$ python3 -q
>>> import numpy as np
>>> np.set_printoptions(suppress=True, linewidth=100)
>>> M = np.load("w.npy")
>>> print(M.round(2))
[[0.38 0.12 0.25 0.25]
 [0.43 0.29 0.29 0.  ]
 [0.25 0.38 0.25 0.12]
 [0.17 0.17 0.17 0.5 ]]
>>> U, s, VT = np.linalg.svd(M)
>>> print(np.argmax(s[:-1] / (s[1:] + 1e-6)) + 1)
3
>>> print(s.round(2))
[1.01 0.43 0.2  0.01]
>>> M2 = U[:, :3] @ np.diag(s[:3]) @ VT[:3]
>>> print(round(float(np.linalg.norm(M - M2, 2)), 2), np.round(s[3], 2))
0.01 0.01
>>> print(np.round(np.linalg.norm(M - M2) / np.linalg.norm(M), 2))
0.01
>>> print(np.linalg.matrix_rank(M2))
3
>>> M2 = M / np.sqrt((M ** 2).mean(axis=1, keepdims=True))
>>> print(np.linalg.matrix_rank(M - M.mean(axis=1, keepdims=True)))
3
>>> print(M2[3].round(2))
[0.58 0.58 0.58 1.73]
>>> print(np.linalg.matrix_rank(M2) == np.linalg.matrix_rank(M))
True
>>> M2 = np.linalg.inv(M)
>>> print((np.abs(M2) > 1e-9).astype(int))
[[1 1 1 1]
 [1 1 1 1]
 [1 1 1 1]
 [1 1 1 1]]
>>> print(np.round(np.linalg.det(M) * M2, 2) + 0)
[[-0.02  0.02 -0.02  0.01]
 [-0.01  0.01 -0.01  0.01]
 [ 0.04 -0.04  0.03 -0.03]
 [ 0.    0.    0.    0.  ]]
>>> print(round(float(np.linalg.cond(M)), 2))
78.27
>>> Q = M.astype(float).copy()
>>> for j in range(4):
...     Q[:, j] -= Q[:, :j] @ (Q[:, :j].T @ Q[:, j])
...     Q[:, j] /= np.linalg.norm(Q[:, j])
... 
>>> print(np.round(Q.T @ M, 2) + 0)
[[0.64 0.45 0.48 0.32]
 [0.   0.25 0.08 0.06]
 [0.   0.   0.04 0.44]
 [0.   0.   0.   0.17]]
>>> print(np.round(Q.T @ Q, 2) + 0)
[[1. 0. 0. 0.]
 [0. 1. 0. 0.]
 [0. 0. 1. 0.]
 [0. 0. 0. 1.]]
>>> print(Q.round(2))
[[ 0.58 -0.56  0.39 -0.45]
 [ 0.67 -0.06 -0.63  0.39]
 [ 0.39  0.8   0.06 -0.45]
 [ 0.26  0.2   0.67  0.67]]
>>> f = np.array([-1, 3, 0, -2])
>>> M2 = M + np.outer(f, np.eye(4)[2])
>>> print(np.linalg.matrix_rank(np.linalg.inv(M2) - np.linalg.inv(M), tol=1e-8))
1
>>> print(M2.round(2))
[[ 0.38  0.12 -0.75  0.25]
 [ 0.43  0.29  3.29  0.  ]
 [ 0.25  0.38  0.25  0.12]
 [ 0.17  0.17 -1.83  0.5 ]]
>>> A = np.array([[1, 0, 0, 0], [2, 1, 0, 0], [2, 0, 1, 0], [2, 3, 3, 1]])
>>> print(A)
[[1 0 0 0]
 [2 1 0 0]
 [2 0 1 0]
 [2 3 3 1]]
>>> x = np.array([-2, -2, 0, 1])
>>> target = A @ x
>>> print(target)
[-2 -6 -4 -9]
>>> print(np.round(np.linalg.solve(A, target + A[:, 0]), 2))
[-1. -2.  0.  1.]
>>> print(np.round(np.linalg.solve(A, 5 * target), 2))
[-10. -10.   0.   5.]
>>> print(np.round(np.linalg.solve(A, target), 2))
[-2. -2.  0.  1.]
>>> feats = np.loadtxt("arr.csv", delimiter=",")
>>> print(feats)
[[ 0.45 -0.8   0.51]
 [ 0.4  -1.4  -0.8 ]
 [-0.7   0.4  -0.6 ]
 [ 0.4  -0.6   0.5 ]]
>>> M2 = np.array([[-9, -5], [-4, -9]])
>>> cent = np.kron(M2, feats)
>>> print(np.linalg.matrix_rank(cent))
6
>>> print(cent.shape)
(8, 6)
>>> W = np.array([[2, 3, 1, -1, 2], [-3, 1, -2, -1, 1], [-2, -2, 2, 0, 0]])
>>> coef = np.array([1, 2, 0, 3, 1])
>>> H = np.maximum(feats @ W + coef, 0)
>>> print((H > 0).astype(int))
[[1 1 1 1 1]
 [1 1 1 1 1]
 [0 1 0 1 1]
 [1 1 1 1 1]]
>>> print((H > 0).mean(axis=0))
[0.75 1.   0.75 1.   1.  ]
>>> cent = np.array([[0, 2, -1], [-2, 5, 1], [-5, -2, -1], [-3, 1, 2], [2, 4, 1]])
>>> print((H @ cent).round(6).argmax(axis=1))
[1 1 1 1]
>>> M2 = np.array([[-1, 3, -1], [-3, 3, 1], [0, -3, 2]])
>>> J = np.triu(M2, 1)
>>> print(J)
[[ 0  3 -1]
 [ 0  0  1]
 [ 0  0  0]]
>>> print(np.linalg.matrix_rank(J - J[0, 0] * np.eye(3)))
2
>>> print(np.round(np.sort(np.linalg.eigvals(J)), 2))
[0. 0. 0.]
>>> M2 = np.array([[-3, -3], [-3, 3], [-3, 1]])
>>> print(np.linalg.matrix_rank(np.vstack([J, M2.T])))
3
>>> print(np.einsum("ik,kj->ji", J, M2))
[[-6 -3  0]
 [ 8  1  0]]
>>> print(np.einsum("ij,ij->i", J, J))
[10  1  0]
>>> print(M2.T @ J.T)
[[-6 -3  0]
 [ 8  1  0]]
>>> print(J @ M2)
[[-6  8]
 [-3  1]
 [ 0  0]]
>>> U, s, VT = np.linalg.svd(J)
>>> vecs = VT[:(s > 1e-8).sum()]
>>> rng = np.random.default_rng(495608)
>>> x = J[1] + -1 * J[0] + rng.integers(2) * np.eye(3)[0]
>>> print(x)
[ 1. -3.  2.]
>>> print(np.round(np.diag(vecs.T @ vecs), 2))
[0. 1. 1.]
>>> print(round(np.linalg.norm(x - vecs.T @ vecs @ x), 2))
1.0
>>> print(np.linalg.lstsq(J[:-1].T, J[-1])[2])
2
>>> print(round(float(np.trace(np.linalg.pinv(J) @ J)), 2))
2.0
>>> print(np.allclose(J[:-1].T @ np.linalg.lstsq(J[:-1].T, J[-1])[0], J[-1]))
True
>>> print(np.argsort(-np.linalg.norm(J, axis=0).round(6), kind="stable")[:3])
[1 2 0]
>>> print([round(float(x), 2) for x in np.linalg.svd(J, compute_uv=False)[:3]])
[3.18, 0.94, 0.0]
>>> print(np.linalg.cond(J) > 100)
True
>>> F = np.array([[3.47, -20.81, -0.12],
...     [6.73, -13.12, -2.25],
...     [-1.35, -8.57, -0.24],
...     [4.1, -10.46, 4.38],
...     [-4.67, 14.32, 4.41],
...     [4.07, -7.37, 1.47],
...     [2.65, -1.34, 0.63],
...     [-1.94, 5.99, 1.06],
...     [2.66, 8.79, 2.21],
...     [-2.22, 0.81, 3.83],
...     [-0.46, -1.58, 0.43]])
>>> x = np.array([2, -1, -3])
>>> print(np.round(F @ np.ones(3), 2))
[-17.46  -8.64 -10.16  -1.98  14.06  -1.83   1.94   5.11  13.66   2.42  -1.61]
>>> print((F @ x).argmax())
1
>>> print(np.round(F @ (2 * x), 2))
[ 56.22  66.66  13.18  11.04 -73.78  22.2    9.5  -26.1  -20.2  -33.48  -1.26]
>>> print(np.round(F @ x, 2))
[ 28.11  33.33   6.59   5.52 -36.89  11.1    4.75 -13.05 -10.1  -16.74  -0.63]
>>> print(F @ np.eye(3)[1])
[-20.81 -13.12  -8.57 -10.46  14.32  -7.37  -1.34   5.99   8.79   0.81  -1.58]
>>> M2 = np.array([[3, 4]])
>>> E = np.block([[np.zeros((1, 1)), M2], [M2.T, np.zeros((2, 2))]])
>>> print(E)
[[0. 3. 4.]
 [3. 0. 0.]
 [4. 0. 0.]]
>>> lab = rng.permutation(3)
>>> print(lab)
[1 0 2]
>>> M2 = E[lab][:, lab]
>>> print(np.allclose(M2, E))
False
>>> print(round(float(np.linalg.det(M2)), 2), np.round(np.linalg.det(E[lab]), 2))
0.0 0.0
>>> print(np.trace(M2))
0.0
>>> print(np.round(np.sort(np.abs(np.linalg.eigvals(M2))), 2) + 0)
[0. 5. 5.]
>>> print(M2)
[[0. 3. 0.]
 [3. 0. 4.]
 [0. 4. 0.]]
